$ python3 -q
>>> import numpy as np
>>> from numpy import linalg as LA
>>> np.set_printoptions(precision=3, suppress=True, linewidth=100, legacy="1.25")
>>> data = np.load("dump.npy")
>>> print(data)
[[1.    0.9   0.81  0.729 0.656 0.59  0.531 0.478 0.43  0.387]
 [0.9   1.    0.9   0.81  0.729 0.656 0.59  0.531 0.478 0.43 ]
 [0.81  0.9   1.    0.9   0.81  0.729 0.656 0.59  0.531 0.478]
 [0.729 0.81  0.9   1.    0.9   0.81  0.729 0.656 0.59  0.531]
 [0.656 0.729 0.81  0.9   1.    0.9   0.81  0.729 0.656 0.59 ]
 [0.59  0.656 0.729 0.81  0.9   1.    0.9   0.81  0.729 0.656]
 [0.531 0.59  0.656 0.729 0.81  0.9   1.    0.9   0.81  0.729]
 [0.478 0.531 0.59  0.656 0.729 0.81  0.9   1.    0.9   0.81 ]
 [0.43  0.478 0.531 0.59  0.656 0.729 0.81  0.9   1.    0.9  ]
 [0.387 0.43  0.478 0.531 0.59  0.656 0.729 0.81  0.9   1.   ]]
>>> # equal to its transpose
>>> f, g = data[2], data[6]
>>> print(round(float(f @ f), 3))
5.753
>>> pr = (f @ g) / (f @ f) * f
>>> LA.matrix_rank(np.outer(f, g))
1
>>> np.round((g - pr) @ f, 3)
0.0
>>> round(float(LA.norm(f + g) ** 2 + LA.norm(f - g) ** 2), 3)
23.616
>>> g - pr
array([-0.251, -0.278, -0.309, -0.139,  0.028,  0.197,  0.367,  0.331,  0.298,  0.268])
>>> evals, V = LA.eigh(data)
>>> np.round(V.T @ data @ V, 3) + 0
array([[0.054, 0.   , 0.   , 0.   , 0.   , 0.   , 0.   , 0.   , 0.   , 0.   ],
       [0.   , 0.058, 0.   , 0.   , 0.   , 0.   , 0.   , 0.   , 0.   , 0.   ],
       [0.   , 0.   , 0.066, 0.   , 0.   , 0.   , 0.   , 0.   , 0.   , 0.   ],
       [0.   , 0.   , 0.   , 0.08 , 0.   , 0.   , 0.   , 0.   , 0.   , 0.   ],
       [0.   , 0.   , 0.   , 0.   , 0.104, 0.   , 0.   , 0.   , 0.   , 0.   ],
       [0.   , 0.   , 0.   , 0.   , 0.   , 0.148, 0.   , 0.   , 0.   , 0.   ],
       [0.   , 0.   , 0.   , 0.   , 0.   , 0.   , 0.243, 0.   , 0.   , 0.   ],
       [0.   , 0.   , 0.   , 0.   , 0.   , 0.   , 0.   , 0.492, 0.   , 0.   ],
       [0.   , 0.   , 0.   , 0.   , 0.   , 0.   , 0.   , 0.   , 1.449, 0.   ],
       [0.   , 0.   , 0.   , 0.   , 0.   , 0.   , 0.   , 0.   , 0.   , 7.306]])
>>> LA.eigvalsh(data @ data)
array([ 0.003,  0.003,  0.004,  0.006,  0.011,  0.022,  0.059,  0.242,  2.1  , 53.378])
>>> print(np.unique(evals.round(6) + 0, return_counts=True)[1])
[1 1 1 1 1 1 1 1 1 1]
>>> LA.svd(data, compute_uv=False)
array([7.306, 1.449, 0.492, 0.243, 0.148, 0.104, 0.08 , 0.066, 0.058, 0.054])
>>> np.round(V.T @ V, 3) + 0
array([[1., 0., 0., 0., 0., 0., 0., 0., 0., 0.],
       [0., 1., 0., 0., 0., 0., 0., 0., 0., 0.],
       [0., 0., 1., 0., 0., 0., 0., 0., 0., 0.],
       [0., 0., 0., 1., 0., 0., 0., 0., 0., 0.],
       [0., 0., 0., 0., 1., 0., 0., 0., 0., 0.],
       [0., 0., 0., 0., 0., 1., 0., 0., 0., 0.],
       [0., 0., 0., 0., 0., 0., 1., 0., 0., 0.],
       [0., 0., 0., 0., 0., 0., 0., 1., 0., 0.],
       [0., 0., 0., 0., 0., 0., 0., 0., 1., 0.],
       [0., 0., 0., 0., 0., 0., 0., 0., 0., 1.]])
>>> LA.eigvalsh(data + 5 * np.eye(10))
array([ 5.054,  5.058,  5.066,  5.08 ,  5.104,  5.148,  5.243,  5.492,  6.449, 12.306])
